$ python -q
>>> import numpy as np
>>> from numpy import linalg as LA
>>> np.set_printoptions(suppress=True, linewidth=200)
>>> rd = lambda a: np.round(a, 2) + 0
>>> A2 = np.array([[3, 3, 3, 1],
...     [1, 2, 3, 2],
...     [1, 0, 0, 3],
...     [2, 2, 3, 2],
...     [1, 0, 3, 2],
...     [3, 0, 0, 1],
...     [1, 0, 2, 1],
...     [2, 0, 0, 1],
...     [3, 2, 0, 0],
...     [0, 2, 3, 2],
...     [1, 3, 3, 3],
...     [1, 3, 0, 2],
...     [2, 1, 3, 1],
...     [1, 0, 0, 0],
...     [3, 0, 0, 3]])
>>> cent = np.array([[3, 1, 0, 2, 3, 0, 2, 2, 0, 1],
...     [1, 0, 2, 1, 1, 2, 0, 3, 0, 1],
...     [1, 0, 0, 1, 0, 0, 1, 2, 0, 3],
...     [0, 3, 2, 3, 1, 0, 1, 0, 0, 1]])
>>> rng = np.random.default_rng(32809)
>>> feats = A2 @ cent + 0.05 * rng.normal(size=(15, 10))
>>> rd(feats)
array([[14.96,  5.98,  8.07, 15.  , 12.98,  5.89,  9.99, 20.92,  0.06, 16.11],
       [ 8.03,  6.92,  7.88, 12.9 ,  6.92,  3.96,  6.96, 13.96, -0.07, 13.99],
       [ 2.97, 10.05,  6.05, 11.04,  5.99,  0.06,  5.03,  2.09,  0.02,  4.02],
       [10.98,  8.11,  7.95, 15.04,  9.98,  3.97,  8.95, 16.11, -0.05, 14.95],
       [ 6.03,  6.99,  4.11, 11.03,  5.01,  0.06,  6.97,  7.98, -0.01, 12.01],
       [ 9.05,  6.15,  1.99,  9.02, 10.02,  0.01,  7.03,  6.05, -0.03,  3.88],
       [ 5.03,  3.99,  1.93,  7.01,  3.98,  0.02,  4.9 ,  5.99,  0.14,  8.03],
       [ 5.96,  4.98,  2.04,  7.  ,  6.96,  0.07,  4.93,  4.02, -0.05,  3.02],
       [10.93,  3.07,  4.07,  7.97, 10.94,  4.01,  6.  , 12.05,  0.03,  5.07],
       [ 4.96,  6.01,  7.97, 10.96,  3.9 ,  3.92,  5.  , 11.95,  0.04, 13.07],
       [ 8.99, 10.04, 11.94, 17.04,  9.  ,  5.95,  8.03, 16.94, -0.02, 16.  ],
       [ 6.02,  7.02, 10.01, 10.97,  7.99,  6.06,  4.02, 11.05,  0.05,  6.07],
       [10.06,  5.  ,  3.95, 10.95,  7.96,  1.97,  7.99, 13.02, -0.07, 12.99],
       [ 3.04,  0.97, -0.05,  2.01,  3.02,  0.03,  1.98,  1.99, -0.05,  0.97],
       [ 8.97, 11.97,  5.94, 15.01, 11.97,  0.07,  9.09,  6.04,  0.05,  5.99]])
>>> LA.matrix_rank(feats, rtol=0.1)
np.int64(4)
>>> [round(float(x), 2) for x in LA.svd(feats, compute_uv=False)[:3]]
[96.22, 17.74, 14.34]
>>> def softmax(z):
...     e = np.exp(z - z.max(axis=-1, keepdims=True))
...     return e / e.sum(axis=-1, keepdims=True)
... 
>>> rd(softmax(10 * feats[3]))
array([0., 0., 0., 0., 0., 0., 0., 1., 0., 0.])
>>> rd(softmax(feats[3] + 2))
array([0.  , 0.  , 0.  , 0.21, 0.  , 0.  , 0.  , 0.6 , 0.  , 0.19])
>>> scores = feats @ feats.T / np.sqrt(10)
>>> rd(softmax(scores)[3] @ feats)
array([14.96,  5.98,  8.07, 15.  , 12.98,  5.89,  9.99, 20.92,  0.06, 16.11])
>>> softmax(scores).round(6).argmax(axis=1)
array([ 0,  0, 10,  0,  0,  0,  0,  0,  0,  0,  0,  0,  0,  0,  0])
